$ python -q
>>> import numpy as np
>>> np.set_printoptions(suppress=True, linewidth=200)
>>> rd = lambda a: np.round(a, 3) + 0
>>> F = np.load("w.npy")
>>> print(F)
[[4 9 3 0]
 [2 8 4 3]
 [1 7 8 7]]
>>> left, sig = np.linalg.svd(F)
Traceback (most recent call last):
  File "<python-input-5>", line 1, in <module>
    left, sig = np.linalg.svd(F)
    ^^^^^^^^^
ValueError: too many values to unpack (expected 2)
>>> left, sig, Vh = np.linalg.svd(F, full_matrices=False)
>>> print(rd(np.cumsum(sig ** 2) / np.sum(sig ** 2)))
[0.886 0.998 1.   ]
>>> print(np.abs(left[:, 0]).round(6).argmax())
2
>>> print(rd(sig))
[17.913  6.355  0.863]
>>> print(rd(np.abs(Vh[0])))
[0.212 0.759 0.505 0.352]
>>> print(rd(np.sqrt((sig ** 2).sum())), rd(np.linalg.norm(F)))
19.026 19.026
>>> print(rd(left.T @ left))
[[1. 0. 0.]
 [0. 1. 0.]
 [0. 0. 1.]]
>>> print(rd(left.T @ F @ Vh.T))
[[17.913  0.     0.   ]
 [ 0.     6.355  0.   ]
 [ 0.     0.     0.863]]
>>> print(np.allclose(left * sig @ Vh, F))
True
>>> rng = np.random.default_rng(30)
>>> A2 = F + rng.integers(-2, 3, (3, 2)) @ rng.integers(-2, 3, (2, 4))
>>> print(A2)
[[ 4  7  7 -1]
 [ 3  8  3  4]
 [ 4  3 13  8]]
>>> print(np.linalg.matrix_rank(A2 - F, tol=1e-8))
2
>>> f = np.array([2, -1])
>>> print(np.cross(A2[2, :3], A2[0, :3]))
[-70  24  16]
>>> th = np.radians(90)
>>> R = np.eye(4)
>>> R[2, 2] = R[3, 3] = np.cos(th)
>>> R[2, 3], R[3, 2] = -np.sin(th), np.sin(th)
>>> print(rd(R))
[[ 1.  0.  0.  0.]
 [ 0.  1.  0.  0.]
 [ 0.  0.  0. -1.]
 [ 0.  0.  1.  0.]]
>>> A2 = F @ R.T
>>> print(np.allclose(np.linalg.norm(F, axis=1), np.linalg.norm(A2, axis=1)))
True
>>> print(rd(A2))
[[ 4.  9.  0.  3.]
 [ 2.  8. -3.  4.]
 [ 1.  7. -7.  8.]]
>>> W0 = np.load("out3.npy")
>>> print(W0)
[[-2 -1  1]
 [-1  0  3]
 [-3 -1  3]
 [-2 -1  1]
 [-2  0  0]
 [ 0  0 -2]
 [ 0 -2  0]
 [-2  0  2]
 [-1 -2  4]
 [-2 -2  2]
 [ 0 -4  2]
 [ 1 -6  4]
 [ 0 -7  3]
 [-1 -7  3]
 [-2 -9  2]
 [-1 -7  3]
 [ 0 -9  1]
 [ 2 -8  0]]
>>> Xc = W0 - W0.mean(axis=0)
>>> left, sig, Vh = np.linalg.svd(Xc, full_matrices=False)
>>> print(rd(sig))
[14.41   6.673  4.088]
>>> print(rd(np.abs(Vh[-1])))
[0.901 0.222 0.372]
>>> print(rd(Xc.mean(axis=0)))
[0. 0. 0.]
>>> print(np.linalg.matrix_rank(Xc))
3
>>> X = np.array([[-1, 39, 36, 73],
...     [8, 18, 12, 31],
...     [-3, 7, 8, 14],
...     [28, 30, 12, 47],
...     [19, 29, 16, 48]])
>>> T = np.stack([X, 2 * X, X[::-1]])
>>> print(T.sum(axis=0))
[[ 16 146 124 267]
 [ 52  84  48 140]
 [-12  28  32  56]
 [ 92 108  48 172]
 [ 56 126  84 217]]
>>> x0 = np.array([-3, 0, -3, -3])
>>> a = np.maximum(X @ x0, 0)
>>> print(a)
[0 0 0 0 0]
>>> print(np.maximum(X @ x0, 0) - np.maximum(-X @ x0, 0))
[-324 -153  -57 -261 -249]
>>> print(rd(np.linalg.svd(X, compute_uv=False)))
[130.105  28.805   0.      0.   ]
>>> X[:, 4]
Traceback (most recent call last):
  File "<python-input-45>", line 1, in <module>
    X[:, 4]
    ~^^^^^^
IndexError: index 4 is out of bounds for axis 1 with size 4
>>> print(np.abs(X).max())
73
>>> print(X - X[0])
[[  0   0   0   0]
 [  9 -21 -24 -42]
 [ -2 -32 -28 -59]
 [ 29  -9 -24 -26]
 [ 20 -10 -20 -25]]
>>> print(X.mean(axis=0))
[10.2 24.6 16.8 42.6]
>>> th = np.deg2rad(120)
>>> mat = np.eye(4)
>>> mat[np.ix_([2, 3], [2, 3])] = [[np.cos(th), -np.sin(th)], [np.sin(th), np.cos(th)]]
>>> print(rd(mat))
[[ 1.     0.     0.     0.   ]
 [ 0.     1.     0.     0.   ]
 [ 0.     0.    -0.5   -0.866]
 [ 0.     0.     0.866 -0.5  ]]
>>> print(rd(np.linalg.det(mat.T)))
1.0
>>> print(rd(np.linalg.eigvals(mat).sum().real))
1.0
>>> print(rd(np.einsum("ii->", mat)))
1.0
>>> print(rd(np.einsum("ij,ji->", mat, mat)))
1.0
>>> print(rd(np.linalg.eigvals(mat)))
[-0.5+0.866j -0.5-0.866j  1. +0.j     1. +0.j   ]
>>> print(rd(np.kron(np.eye(2, dtype=int), mat)))
[[ 1.     0.     0.     0.     0.     0.     0.     0.   ]
 [ 0.     1.     0.     0.     0.     0.     0.     0.   ]
 [ 0.     0.    -0.5   -0.866  0.     0.     0.     0.   ]
 [ 0.     0.     0.866 -0.5    0.     0.     0.     0.   ]
 [ 0.     0.     0.     0.     1.     0.     0.     0.   ]
 [ 0.     0.     0.     0.     0.     1.     0.     0.   ]
 [ 0.     0.     0.     0.     0.     0.    -0.5   -0.866]
 [ 0.     0.     0.     0.     0.     0.     0.866 -0.5  ]]
>>> print(rd(np.linalg.det(2 * mat)), rd(np.linalg.det(mat)))
16.0 1.0
>>> print(rd(np.poly(mat)))
[ 1. -1.  0. -1.  1.]
>>> print((np.linalg.matrix_power((mat != 0) + (mat.T != 0) + np.eye(4), 4) > 0).astype(int))
[[1 0 0 0]
 [0 1 0 0]
 [0 0 1 1]
 [0 0 1 1]]
>>> print((mat != 0).astype(int))
[[1 0 0 0]
 [0 1 0 0]
 [0 0 1 1]
 [0 0 1 1]]
>>> print(np.flatnonzero(np.linalg.matrix_power((mat != 0) + (mat.T != 0) + np.eye(4), 4)[1]))
[1]
>>> print(rd(np.sort(np.linalg.eigvals(mat).real)))
[-0.5 -0.5  1.   1. ]
>>> print(rd(np.linalg.det(mat)))
1.0
>>> print(rd(np.linalg.svd(mat, compute_uv=False)))
[1. 1. 1. 1.]
>>> print(rd(np.linalg.pinv(mat)))
[[ 1.     0.     0.     0.   ]
 [ 0.     1.     0.     0.   ]
 [ 0.     0.    -0.5    0.866]
 [ 0.     0.    -0.866 -0.5  ]]
>>> print(rd(mat.T @ mat))
[[1. 0. 0. 0.]
 [0. 1. 0. 0.]
 [0. 0. 1. 0.]
 [0. 0. 0. 1.]]
>>> A2 = np.array([[1, -7, 7], [-2, -6, 9]])
>>> C = np.kron(A2, mat)
>>> print(rd(np.linalg.norm(C, 2)), rd(np.linalg.norm(A2, 2) * np.linalg.norm(mat, 2)))
14.615 14.615
>>> arr = np.loadtxt("data.csv", delimiter=",")
>>> print(arr)
[[ 1. -2.  4.]
 [ 1. -1.  1.]
 [ 1.  0.  0.]]
>>> hat = np.triu(np.array([[0, 4, 3], [4, 0, 0], [0, 0, 1]]), 1) + np.eye(3)
>>> A2 = hat @ arr @ np.linalg.inv(hat)
>>> print(rd(np.poly(A2)))
[ 1.  0. -3. -2.]
>>> print(rd(np.linalg.det(A2)))
2.0
>>> x0 = np.array([-1, 2, -1])
>>> y = arr @ x0
>>> beta, lr = np.zeros(3), 1 / np.linalg.norm(arr, 2) ** 2
>>> for i in range(60):
...     beta -= lr * arr.T @ (arr @ beta - y)
...     if i % 10 == 0: print(i, round(np.linalg.norm(arr @ beta - y), 3))
... 
0 0.909
10 0.581
20 0.431
30 0.365
40 0.332
50 0.31
>>> print(rd(np.linalg.cond(arr)))
13.912
>>> A2 = arr[0, 0] * arr[1:] - np.outer(arr[1:, 0], arr[0])
>>> print(A2)
[[ 0.  1. -3.]
 [ 0.  2. -4.]]
>>> print(np.linalg.matrix_rank(A2), np.linalg.matrix_rank(arr))
2 3
>>> print(np.flatnonzero(~A2.round(6).any(axis=1)))
[]
>>> z = rng.permutation(3)
>>> A2 = arr[:, z] * rng.choice([-1, 1], 3)
>>> print(A2)
[[-4. -1. -2.]
 [-1. -1. -1.]
 [-0. -1.  0.]]
>>> left, _, Vh = np.linalg.svd(arr.T @ A2)
>>> print(rd(np.linalg.lstsq(arr, A2)[0]))
[[ 0. -1.  0.]
 [ 0.  0.  1.]
 [-1.  0.  0.]]
>>> print(z)
[2 0 1]
>>> data = np.array([[0.0, 0.0, 0.0], [0.0, 0.0, -1.0], [0.0, -1.0, 0.0]])
>>> z = rng.permutation(3)
>>> print(z)
[1 0 2]
>>> A2 = data[z][:, z]
>>> print(np.allclose(A2, data))
False
>>> print(np.diag(A2))
[0. 0. 0.]
>>> print(rd(np.linalg.det(A2)), rd(np.linalg.det(data[z])))
0.0 0.0
>>> print(rd(np.linalg.det(data[::-1])))
0.0
>>> print(rd(np.linalg.det(2 * data)), rd(np.linalg.det(data)))
0.0 0.0
>>> r = np.linalg.matrix_rank(data)
>>> print(r)
2
>>> N = np.linalg.svd(data)[2][r:].T
>>> print([int(np.linalg.matrix_rank(np.delete(data, i, axis=0))) for i in range(3)])
[2, 1, 1]
>>> print([int(np.linalg.matrix_rank(data[:i])) for i in range(1, len(data) + 1)])
[0, 1, 2]
>>> print([int(np.linalg.matrix_rank(data[:, :j + 1])) for j in range(3)])
[0, 1, 2]
>>> print(N.shape)
(3, 1)
>>> m1 = np.array([[-3, -2], [-1, 0], [1, 2], [3, 4]])
>>> left, sig, Vh = np.linalg.svd(m1, full_matrices=False)
>>> print((sig > 1e-8).sum())
2
>>> print(left.shape, sig.shape, Vh.shape)
(4, 2) (2,) (2, 2)
>>> print(rd(left.T @ m1 @ Vh.T))
[[6.488 0.   ]
 [0.    1.378]]
>>> print(rd(left.T @ left))
[[1. 0.]
 [0. 1.]]
>>> print(m1 - m1[0])
[[0 0]
 [2 2]
 [4 4]
 [6 6]]
>>> print(m1.mean(axis=0))
[0. 1.]
>>> print(np.diff(m1, axis=0))
[[2 2]
 [2 2]
 [2 2]]
>>> print(np.count_nonzero(m1))
7
>>> th = np.radians(45)
>>> R = np.eye(2)
>>> R[1, 1] = R[0, 0] = np.cos(th)
>>> R[1, 0], R[0, 1] = -np.sin(th), np.sin(th)
>>> print(rd(R))
[[ 0.707  0.707]
 [-0.707  0.707]]
>>> A2 = m1 @ R.T
>>> print(np.allclose(m1 @ m1.T, A2 @ A2.T))
True
>>> print(rd(np.linalg.det(R)), rd(np.trace(R)))
1.0 1.414
>>> print(rd(np.abs(A2 - m1).max(axis=0)))
[1.95  3.293]
>>> print(rd(A2))
[[-3.536  0.707]
 [-0.707  0.707]
 [ 2.121  0.707]
 [ 4.95   0.707]]
>>> O, vecs = np.linalg.qr(A2[:, :1])[0], np.linalg.qr(A2[:, 1:])[0]
>>> sig = np.linalg.svd(O.T @ vecs, compute_uv=False)
>>> print(rd(np.linalg.norm(O @ O.T - vecs @ vecs.T, 2)))
0.976
>>> print(rd(sig))
[0.218]
>>> x0 = np.array([2, 2])
>>> y = m1 @ x0
>>> print(rd(np.linalg.pinv(m1) @ m1))
[[1. 0.]
 [0. 1.]]
>>> print(rd(np.linalg.lstsq(m1, y)[0]))
[2. 2.]
>>> y = y + 0.02 * rng.normal(size=4)
>>> print(rd(y))
[-9.992 -1.99   6.002 14.013]
>>> beta, *_ = np.linalg.lstsq(m1, y)
>>> print(beta.round())
[2. 2.]
>>> print(rd(m1.T @ (y - m1 @ beta)))
[0. 0.]
>>> K = np.array([[-2, -1, 0, 1, 2],
...     [3, 4, 5, 6, 7],
...     [8, 9, 10, 11, 12],
...     [13, 14, 15, 16, 17],
...     [18, 19, 20, 21, 22]])
>>> left, sig, Vh = np.linalg.svd(K)
>>> print(rd(sig))
[61.51   4.064  0.     0.     0.   ]
>>> A2 = left[:, :2] @ np.diag(sig[:2]) @ Vh[:2]
>>> print(rd(np.linalg.norm(K - A2) / np.linalg.norm(K)))
0.0
>>> print(rd(A2))
[[-2. -1.  0.  1.  2.]
 [ 3.  4.  5.  6.  7.]
 [ 8.  9. 10. 11. 12.]
 [13. 14. 15. 16. 17.]
 [18. 19. 20. 21. 22.]]
>>> print(rd(np.abs(K - A2).max()))
0.0
